In [1]: import numpy as np

In [2]: np.set_printoptions(precision=3, suppress=True, linewidth=200)

In [3]: def rd(a):
   ...:     return np.round(a, 3) + 0
   ...: 

In [4]: W0 = np.loadtxt("dump.csv", delimiter=",")

In [5]: W0
Out[5]: 
array([[-0.7,  0.7, -0.3,  0.3, -2.2,  1.8,  0.5,  2. , -1.5,  1.3, -0.4,  0.7],
       [ 0.5,  0.1, -0.8,  0. , -1.5, -1.1,  1.2, -0.6,  1.8,  0. , -0.1,  1.5],
       [-0.9, -0.5,  2. ,  1.6, -1.2,  0.1, -0.7, -0.9,  1.1,  0.5, -1.7, -0.4],
       [ 1. ,  0.7,  0.7,  0.4, -0.2, -2. ,  1.2, -1.1,  0. ,  0.1, -0.9,  1.6],
       [-1.6, -0.7,  0.3, -1.2,  0.4,  1.8, -0.8,  0.9,  0.3,  0.9, -0.4, -1. ],
       [ 1.1,  1.4, -1.2,  0.9, -1.7, -0.3, -2.2, -1.4,  1.6,  0.2,  1.1, -1.7],
       [ 0.5,  1. , -1. ,  0.3,  1.2,  0. , -0.5, -2. ,  1.4,  0.7, -0.5, -0.7],
       [ 0.1, -0.6,  1.2,  1.2,  1.3,  1.9, -0.7, -1. , -0.7,  0.1,  1.1,  1. ],
       [-0.3, -1.1, -0.1,  0.5, -0.9,  0.8, -0.8, -1.9,  1.6,  0.8, -0.7,  0.2],
       [-0.8,  0. ,  0.3, -0.1,  0.4, -0.7, -1.8,  0.7,  0.8, -1. , -1.3, -0.3],
       [ 0.6, -0.3, -1.4, -0.5,  1.5, -0.6,  0.4, -1. , -0.6, -1.5, -1.2, -1.2],
       [-0.2, -0.7,  0.7,  1.3, -0.6,  2.1, -0.7, -1.2, -0.1, -1.5,  0.6,  1.1],
       [-0.9, -0.5,  0. , -0.8, -1.6, -1. ,  1.4,  0.1,  0.7, -1.7, -0.5,  1.6]])

In [6]: other = np.c_[W0[:, :3] @ np.array([[3, 3, 3], [0, 2, 0], [2, 1, 0]]), np.array([6, 1, 9, 0, 8, 8, 9, 8, 3, 6, 9, 3, 0])]

In [7]: rd(other)
Out[7]: 
array([[-2.7, -1. , -2.1,  6. ],
       [-0.1,  0.9,  1.5,  1. ],
       [ 1.3, -1.7, -2.7,  9. ],
       [ 4.4,  5.1,  3. ,  0. ],
       [-4.2, -5.9, -4.8,  8. ],
       [ 0.9,  4.9,  3.3,  8. ],
       [-0.5,  2.5,  1.5,  9. ],
       [ 2.7,  0.3,  0.3,  8. ],
       [-1.1, -3.2, -0.9,  3. ],
       [-1.8, -2.1, -2.4,  6. ],
       [-1. , -0.2,  1.8,  9. ],
       [ 0.8, -1.3, -0.6,  3. ],
       [-2.7, -3.7, -2.7,  0. ]])

In [8]: np.linalg.matrix_rank(np.c_[W0, other])
Out[8]: np.int64(13)
